$ python -q
>>> import numpy as np
>>> import numpy.linalg as la
>>> np.set_printoptions(precision=2, suppress=True, linewidth=140)
>>> def tidy(a):
...     return np.round(a, 2) + 0
... 
>>> A = np.array([[0, 1, 0, 0], [1, 0, 1, 1], [0, 1, 0, 1], [0, 1, 1, 0]])
>>> # symmetric
>>> w, V = la.eigh(A)
>>> x = np.array([-5, -3, 2, 2])
>>> tidy(la.eigvalsh(A[1:, 1:]))
array([-1., -1.,  2.])
>>> x @ A @ x
np.int64(14)
>>> tidy(V * np.abs(w) @ V.T)
array([[ 0.76, -0.12,  0.45,  0.45],
       [-0.12,  1.66,  0.33,  0.33],
       [ 0.45,  0.33,  1.27,  0.27],
       [ 0.45,  0.33,  0.27,  1.27]])
>>> tidy(V * np.maximum(w, 0) @ V.T)
array([[0.38, 0.44, 0.23, 0.23],
       [0.44, 0.83, 0.66, 0.66],
       [0.23, 0.66, 0.64, 0.64],
       [0.23, 0.66, 0.64, 0.64]])
>>> tidy(x @ A @ x / (x @ x)), tidy(w[0]), tidy(w[-1])
(np.float64(0.33), np.float64(-1.48), np.float64(2.17))
>>> (np.sign(V[:, -1].round(6)) == np.sign(V[0, -1].round(6))).astype(int)
array([1, 1, 1, 1])
>>> r0 = np.array([6, 8, -7, 9])
>>> other = A + np.outer(r0, np.eye(4)[1])
>>> other
array([[ 0.,  7.,  0.,  0.],
       [ 1.,  8.,  1.,  1.],
       [ 0., -6.,  0.,  1.],
       [ 0., 10.,  1.,  0.]])
>>> tidy(np.poly(other))
array([  1.,  -8., -12.,   4.,   7.])
>>> np.einsum("ij,ji->", other, other)
np.float64(88.0)
>>> tidy(la.det(other[::-1]))
np.float64(7.0)
>>> np.kron(np.eye(2, dtype=int), other)
array([[ 0.,  7.,  0.,  0.,  0.,  0.,  0.,  0.],
       [ 1.,  8.,  1.,  1.,  0.,  0.,  0.,  0.],
       [ 0., -6.,  0.,  1.,  0., -0.,  0.,  0.],
       [ 0., 10.,  1.,  0.,  0.,  0.,  0.,  0.],
       [ 0.,  0.,  0.,  0.,  0.,  7.,  0.,  0.],
       [ 0.,  0.,  0.,  0.,  1.,  8.,  1.,  1.],
       [ 0., -0.,  0.,  0.,  0., -6.,  0.,  1.],
       [ 0.,  0.,  0.,  0.,  0., 10.,  1.,  0.]])
>>> tidy(la.eigvals(other))
array([ 9.24, -1.  , -1.  ,  0.76])
>>> tidy(la.det(other.T))
np.float64(7.0)
>>> tidy(la.eigvals(other).sum().real)
np.float64(8.0)
>>> X = np.loadtxt("w.csv", delimiter=",")
>>> X
array([[ 0.48,  0.93, -0.98, -0.99, -1.  ],
       [-0.97,  0.51,  1.  ,  0.57,  0.99],
       [-0.16, -0.33, -0.94, -0.98, -0.97],
       [-0.38, -0.12, -0.56, -0.88, -0.72],
       [ 0.27, -1.  , -0.1 ,  0.73,  0.98],
       [-0.85,  0.96,  0.04, -0.98, -0.95],
       [ 0.04,  0.46,  0.35,  0.38,  0.11],
       [ 0.16,  0.98,  0.96,  0.98,  0.76],
       [-0.98,  0.9 ,  0.8 , -0.99, -0.46],
       [-0.99,  1.  ,  0.99, -0.96, -0.72],
       [-0.87, -0.7 ,  0.66, -0.69,  0.84],
       [ 0.9 , -0.81, -0.7 ,  0.88,  0.24]])
>>> other = np.c_[X[:, :2] @ np.array([[3, 1], [1, 0]]), np.array([1, 1, 2, 0, 2, 1, 2, 1, 2, 0, 2, 0])]
>>> tidy(other)
array([[ 2.37,  0.48,  1.  ],
       [-2.4 , -0.97,  1.  ],
       [-0.81, -0.16,  2.  ],
       [-1.26, -0.38,  0.  ],
       [-0.19,  0.27,  2.  ],
       [-1.59, -0.85,  1.  ],
       [ 0.58,  0.04,  2.  ],
       [ 1.46,  0.16,  1.  ],
       [-2.04, -0.98,  2.  ],
       [-1.97, -0.99,  0.  ],
       [-3.31, -0.87,  2.  ],
       [ 1.89,  0.9 ,  0.  ]])
>>> la.matrix_rank(np.c_[X, other])
np.int64(6)
>>> tidy(la.lstsq(X, other[:, 0])[0])
array([3., 1., 0., 0., 0.])
>>> la.matrix_rank(other)
np.int64(3)
